In [1]: import numpy as np

In [2]: import numpy.linalg as la

In [3]: np.set_printoptions(suppress=True, linewidth=120)

In [4]: W0 = np.diag(np.array([6, 4, 0, 1]))

In [5]: W0
Out[5]: 
array([[6, 0, 0, 0],
       [0, 4, 0, 0],
       [0, 0, 0, 0],
       [0, 0, 0, 1]])

In [6]: # null space of dimension 1

In [7]: r = la.matrix_rank(W0)

In [8]: r
Out[8]: np.int64(3)

In [9]: null = la.svd(W0)[2][r:].T

In [10]: null[:, 0] / null[np.abs(null[:, 0]).round(6).argmax(), 0]
Out[10]: array([0., 0., 1., 0.])

In [11]: la.matrix_rank(W0.T @ W0), la.matrix_rank(W0 @ W0.T)
Out[11]: (np.int64(3), np.int64(3))

In [12]: W0 @ null
Out[12]: 
array([[0.],
       [0.],
       [0.],
       [0.]])

In [13]: null.shape
Out[13]: (4, 1)

In [14]: (la.matrix_power((W0 != 0) + (W0.T != 0) + np.eye(4), 4) > 0).astype(int)
Out[14]: 
array([[1, 0, 0, 0],
       [0, 1, 0, 0],
       [0, 0, 1, 0],
       [0, 0, 0, 1]])

In [15]: W0 @ W0
Out[15]: 
array([[36,  0,  0,  0],
       [ 0, 16,  0,  0],
       [ 0,  0,  0,  0],
       [ 0,  0,  0,  1]])

In [16]: (W0 != 0).astype(int)
Out[16]: 
array([[1, 0, 0, 0],
       [0, 1, 0, 0],
       [0, 0, 0, 0],
       [0, 0, 0, 1]])

In [17]: left, sigma, Vt = la.svd(W0)

In [18]: V = Vt[:(sigma > 1e-8).sum()]

In [19]: rng = np.random.default_rng(266924)

In [20]: x = W0[3] + -2 * W0[0] + rng.integers(2) * np.eye(4)[2]

In [21]: x
Out[21]: array([-12.,   0.,   1.,   1.])

In [22]: print(la.matrix_rank(np.vstack([W0, x])))
4

In [23]: print(np.diag(V.T @ V))
[1. 1. 0. 1.]

In [24]: np.allclose(V.T @ V @ x, x)
Out[24]: False

In [25]: np.round(la.norm(x - V.T @ V @ x), 1)
Out[25]: np.float64(1.0)

In [26]: V.T @ V
Out[26]: 
array([[1., 0., 0., 0.],
       [0., 1., 0., 0.],
       [0., 0., 0., 0.],
       [0., 0., 0., 1.]])

In [27]: W1 = np.array([[0, -1, -4, 1, 4, 2],
    ...:     [-3, 5, 3, 0, 3, 4],
    ...:     [-1, 3, -2, 2, -4, 5],
    ...:     [-5, 3, -1, -2, -1, 1]])

In [28]: beta = np.array([-1, -1, -3, 2, 0, 2])

In [29]: act = np.maximum(W0 @ W1 + beta, 0)

In [30]: print(act)
[[ 0  0  0  8 24 14]
 [ 0 19  9  2 12 18]
 [ 0  0  0  2  0  2]
 [ 0  2  0  0  0  3]]

In [31]: print((act > 0).astype(int))
[[0 0 0 1 1 1]
 [0 1 1 1 1 1]
 [0 0 0 1 0 1]
 [0 1 0 0 0 1]]

In [32]: print(np.round((act > 0).mean(axis=0), 1))
[0.  0.5 0.2 0.8 0.5 1. ]

In [33]: Z = np.array([[-2, 0], [2, 2], [2, -1], [2, -2], [-1, -2], [-2, 0]])

In [34]: (act @ Z).round(6).argmax(axis=1)
Out[34]: array([0, 0, 0, 1])

In [35]: print(W1 @ Z)
[[-16  -8]
 [ 11   1]
 [  2  12]
 [  9  13]]

In [36]: np.round(la.pinv(W0), 1)
Out[36]: 
array([[0.2, 0. , 0. , 0. ],
       [0. , 0.2, 0. , 0. ],
       [0. , 0. , 0. , 0. ],
       [0. , 0. , 0. , 1. ]])

In [37]: np.round(la.svd(W0, compute_uv=False), 1)
Out[37]: array([6., 4., 1., 0.])

In [38]: np.round(la.norm(W0, axis=0), 1)
Out[38]: array([6., 4., 0., 1.])

In [39]: W0[:, 3] @ W0[:, 1]
Out[39]: np.int64(0)

In [40]: A = np.array([[0, 1, 0, 0, 0, 0, 0, 1],
    ...:     [1, 0, 0, 1, 0, 0, 0, 1],
    ...:     [0, 0, 0, 0, 0, 1, 0, 1],
    ...:     [0, 1, 0, 0, 0, 0, 0, 1],
    ...:     [0, 0, 0, 0, 0, 0, 0, 0],
    ...:     [0, 0, 1, 0, 0, 0, 0, 1],
    ...:     [0, 0, 0, 0, 0, 0, 0, 0],
    ...:     [1, 1, 1, 1, 0, 1, 0, 0]])

In [41]: # columns 0 and 3 are equal

In [42]: np.abs(np.diag(la.qr(A)[1])) > 1e-9
Out[42]: array([ True,  True,  True, False, False,  True, False,  True])

In [43]: round(float(np.trace(la.pinv(A) @ A)), 1)
Out[43]: 5.0

In [44]: print(np.round(A @ la.pinv(A) @ A, 1) + 0)
[[0. 1. 0. 0. 0. 0. 0. 1.]
 [1. 0. 0. 1. 0. 0. 0. 1.]
 [0. 0. 0. 0. 0. 1. 0. 1.]
 [0. 1. 0. 0. 0. 0. 0. 1.]
 [0. 0. 0. 0. 0. 0. 0. 0.]
 [0. 0. 1. 0. 0. 0. 0. 1.]
 [0. 0. 0. 0. 0. 0. 0. 0.]
 [1. 1. 1. 1. 0. 1. 0. 0.]]

In [45]: np.allclose(A[:-1].T @ la.lstsq(A[:-1].T, A[-1])[0], A[-1])
Out[45]: False

In [46]: evals, V = la.eigh(A)

In [47]: np.round(V.T @ V, 1) + 0
Out[47]: 
array([[1., 0., 0., 0., 0., 0., 0., 0.],
       [0., 1., 0., 0., 0., 0., 0., 0.],
       [0., 0., 1., 0., 0., 0., 0., 0.],
       [0., 0., 0., 1., 0., 0., 0., 0.],
       [0., 0., 0., 0., 1., 0., 0., 0.],
       [0., 0., 0., 0., 0., 1., 0., 0.],
       [0., 0., 0., 0., 0., 0., 1., 0.],
       [0., 0., 0., 0., 0., 0., 0., 1.]])

In [48]: np.round(la.eigvalsh(A + 4 * np.eye(8)), 1)
Out[48]: array([2.2, 2.7, 3. , 4. , 4. , 4. , 5.2, 6.9])

In [49]: np.round(V.T @ A @ V, 1) + 0
Out[49]: 
array([[-1.8,  0. ,  0. ,  0. ,  0. ,  0. ,  0. ,  0. ],
       [ 0. , -1.3,  0. ,  0. ,  0. ,  0. ,  0. ,  0. ],
       [ 0. ,  0. , -1. ,  0. ,  0. ,  0. ,  0. ,  0. ],
       [ 0. ,  0. ,  0. ,  0. ,  0. ,  0. ,  0. ,  0. ],
       [ 0. ,  0. ,  0. ,  0. ,  0. ,  0. ,  0. ,  0. ],
       [ 0. ,  0. ,  0. ,  0. ,  0. ,  0. ,  0. ,  0. ],
       [ 0. ,  0. ,  0. ,  0. ,  0. ,  0. ,  1.2,  0. ],
       [ 0. ,  0. ,  0. ,  0. ,  0. ,  0. ,  0. ,  2.9]])

In [50]: print(round(float(evals.sum()), 1), np.trace(A))
0.0 0

In [51]: print(np.unique(evals.round(6) + 0, return_counts=True)[1])
[1 1 1 3 1 1]

In [52]: np.round(la.eigvalsh(A @ A), 1) + 0
Out[52]: array([0. , 0. , 0. , 1. , 1.3, 1.7, 3.3, 8.7])

In [53]: print(np.round(np.abs(V[:, -1]), 1) + 0)
[0.4 0.4 0.3 0.4 0.  0.3 0.  0.6]

In [54]: evals.round(1) + 0
Out[54]: array([-1.8, -1.3, -1. ,  0. ,  0. ,  0. ,  1.2,  2.9])

In [55]: (evals > 1e-8).sum(), (evals < -1e-8).sum()
Out[55]: (np.int64(2), np.int64(3))

In [56]: ang = rng.uniform(0, 2 * np.pi, 35)

In [57]: Q, _ = la.qr(np.array([[0.0, -0.8], [1.6, 0.3], [-1.0, -1.1], [-1.3, -1.0], [-0.7, 0.8]]))

In [58]: K = 5 * np.c_[np.cos(ang), np.sin(ang)] @ Q.T

In [59]: K.round(1)
Out[59]: 
array([[-1.5,  2. , -3. , -3. ,  0.9],
       [ 0.8,  3.5, -1.3, -2.1, -2.4],
       [ 0.2,  3.4, -1.9, -2.6, -1.8],
       [-0.4,  3.1, -2.4, -2.9, -0.9],
       [-0.1,  3.3, -2.2, -2.8, -1.4],
       [-2.3,  0.2, -2.7, -2.3,  2.6],
       [ 2.5,  1. ,  2.2,  1.5, -3.3],
       [ 2. ,  2.8,  0.5, -0.4, -3.6],
       [-2.2,  0.6, -2.9, -2.6,  2.3],
       [-1.8,  1.6, -3. , -2.9,  1.4],
       [ 0.6, -3. ,  2.6,  3. ,  0.6],
       [ 2.2,  2.4,  1. ,  0.1, -3.6],
       [ 0.1, -3.3,  2.2,  2.8,  1.3],
       [ 2. ,  2.8,  0.5, -0.4, -3.6],
       [ 2.3,  2.2,  1.2,  0.3, -3.6],
       [-1.8,  1.4, -3. , -2.9,  1.5],
       [ 2.5,  1.1,  2.1,  1.4, -3.3],
       [ 1.9,  3. ,  0.3, -0.6, -3.5],
       [-2.4, -1.9, -1.5, -0.7,  3.6],
       [ 1.4, -2.2,  2.9,  3.1, -0.7],
       [-0.8,  2.8, -2.7, -3. , -0.3],
       [ 0.7,  3.5, -1.4, -2.2, -2.4],
       [ 1.9, -1.3,  3. ,  2.8, -1.7],
       [ 0.9, -2.7,  2.7,  3.1,  0.1],
       [-1.9,  1.4, -3. , -2.9,  1.6],
       [-2.4, -0.7, -2.3, -1.7,  3.2],
       [ 2.2, -0.6,  2.9,  2.6, -2.3],
       [-2.1, -2.7, -0.7,  0.3,  3.6],
       [-1. ,  2.6, -2.8, -3.1,  0.1],
       [ 2.4,  1.8,  1.6,  0.8, -3.6],
       [-1.3, -3.4,  0.7,  1.6,  3. ],
       [ 1.5,  3.3, -0.3, -1.2, -3.2],
       [-2.2, -2.3, -1.1, -0.2,  3.6],
       [-2. , -2.8, -0.6,  0.3,  3.6],
       [ 0.7,  3.5, -1.4, -2.2, -2.3]])

In [60]: Xs = K - K.mean(axis=0)

In [61]: left, sigma, Vt = la.svd(Xs, full_matrices=False)

In [62]: np.round(Vt[0] * np.sign(Vt[0, np.abs(Vt[0]).argmax()]), 1)
Out[62]: array([-0.5, -0.2, -0.5, -0.3,  0.6])

In [63]: round(float((sigma ** 2).sum() ** 2 / (sigma ** 4).sum()), 1)
Out[63]: 2.0

In [64]: left, sigma, Vt = la.svd(K)

In [65]: V = Vt[:(sigma > 1e-8).sum()]

In [66]: x = K[21] + 3 * K[26] + rng.integers(2) * np.eye(5)[4]

In [67]: x.round(1)
Out[67]: array([ 7.3,  1.7,  7.2,  5.5, -8.2])

In [68]: print(np.allclose(V.T @ V @ x, x))
False

In [69]: A2 = np.array([[3, -8], [1, 5], [-1, 6], [9, -6], [6, -3]])

In [70]: np.round(np.einsum("ij->j", K), 1)
Out[70]: array([  2.6,  26.4, -13.5, -19. , -14.6])

In [71]: la.matrix_rank(K @ A2)
Out[71]: np.int64(2)

In [72]: r = la.matrix_rank(K)

In [73]: r
Out[73]: np.int64(2)

In [74]: null = la.svd(K)[2][r:].T

In [75]: la.matrix_rank(K.T @ K), la.matrix_rank(K @ K.T)
Out[75]: (np.int64(2), np.int64(2))

In [76]: null.shape
Out[76]: (5, 3)

In [77]: np.round(null @ null.T, 1) + 0
Out[77]: 
array([[ 0.8, -0.1, -0.2, -0.1,  0.3],
       [-0.1,  0.5,  0.2,  0.3,  0.3],
       [-0.2,  0.2,  0.6, -0.4,  0.2],
       [-0.1,  0.3, -0.4,  0.6,  0. ],
       [ 0.3,  0.3,  0.2,  0. ,  0.5]])

In [78]: mat = np.array([[-1.2, -0.4, 0.3, 0.4, 0.1, -1.1, 0.0, 1.8],
    ...:     [-0.8, 0.2, 0.6, -0.3, -1.0, 1.8, -1.3, 0.1],
    ...:     [0.7, 0.6, -0.2, 0.6, -0.1, -0.4, 1.3, 0.1]])

In [79]: mat[0] = mat[1] + 0.3 * rng.normal(size=8)

In [80]: mat.round(1)
Out[80]: 
array([[-0.9,  0.7,  0.6,  0.3, -0.8,  2.1, -1.6, -0.2],
       [-0.8,  0.2,  0.6, -0.3, -1. ,  1.8, -1.3,  0.1],
       [ 0.7,  0.6, -0.2,  0.6, -0.1, -0.4,  1.3,  0.1]])

In [81]: r0, v = mat[1], mat[2]

In [82]: print(round(float(r0 @ v), 1))
-3.0

In [83]: pr = (r0 @ v) / (r0 @ r0) * r0

In [84]: np.round(v - pr, 1)
Out[84]: array([ 0.4,  0.7,  0.1,  0.5, -0.5,  0.4,  0.7,  0.1])

In [85]: np.round(np.outer(r0, v), 1) + 0
Out[85]: 
array([[-0.6, -0.5,  0.2, -0.5,  0.1,  0.3, -1. , -0.1],
       [ 0.1,  0.1,  0. ,  0.1,  0. , -0.1,  0.3,  0. ],
       [ 0.4,  0.4, -0.1,  0.4, -0.1, -0.2,  0.8,  0.1],
       [-0.2, -0.2,  0.1, -0.2,  0. ,  0.1, -0.4,  0. ],
       [-0.7, -0.6,  0.2, -0.6,  0.1,  0.4, -1.3, -0.1],
       [ 1.3,  1.1, -0.4,  1.1, -0.2, -0.7,  2.3,  0.2],
       [-0.9, -0.8,  0.3, -0.8,  0.1,  0.5, -1.7, -0.1],
       [ 0.1,  0.1,  0. ,  0.1,  0. ,  0. ,  0.1,  0. ]])

In [86]: np.round((v - pr) @ r0, 1)
Out[86]: np.float64(-0.0)

In [87]: A2 = mat + rng.integers(-2, 3, (3, 1)) @ rng.integers(-2, 3, (1, 8))

In [88]: print(A2.round(1))
[[-0.9 -1.3 -3.4  4.3  1.2  0.1  0.4 -0.2]
 [-0.8  0.2  0.6 -0.3 -1.   1.8 -1.3  0.1]
 [ 0.7 -1.4 -4.2  4.6  1.9 -2.4  3.3  0.1]]

In [89]: print(la.matrix_rank(A2 - mat, tol=1e-8))
1

In [90]: print(np.round(la.svd(A2 - mat, compute_uv=False), 1) + 0)
[9.8 0.  0. ]

In [91]: F = np.load("sample13.npy")

In [92]: F
Out[92]: 
array([[-2,  2,  2, -5, -4,  2, -2],
       [ 0,  0,  3,  3,  3,  0, -1],
       [ 0,  0,  5, -5,  5, -5, -4],
       [ 0,  0,  0,  2, -1, -5,  3],
       [ 0,  0,  0,  0, -4, -3,  5],
       [ 0,  0,  0,  0,  0, -1, -5],
       [ 0,  0,  0,  0,  0,  0,  2]])

In [93]: # triangular: eigenvalues sit on the diagonal

In [94]: la.lstsq(F[:-1].T, F[-1])[2]
Out[94]: np.int32(6)

In [95]: r0, v = F[1], F[0]

In [96]: r0 @ r0
Out[96]: np.int64(28)

In [97]: r0 @ v
Out[97]: np.int64(-19)

In [98]: pr = (r0 @ v) / (r0 @ r0) * r0

In [99]: round(la.norm(r0 + v) ** 2 + la.norm(r0 - v) ** 2, 1)
Out[99]: np.float64(178.0)

In [100]: np.round(v - pr, 1)
Out[100]: array([-2. ,  2. ,  4. , -3. , -2. ,  2. , -2.7])

In [101]: (v - pr) @ r0
Out[101]: np.float64(0.0)

In [102]: la.matrix_rank(np.outer(r0, v))
Out[102]: np.int64(1)

In [103]: pr.round(1)
Out[103]: array([-0. , -0. , -2. , -2. , -2. , -0. ,  0.7])
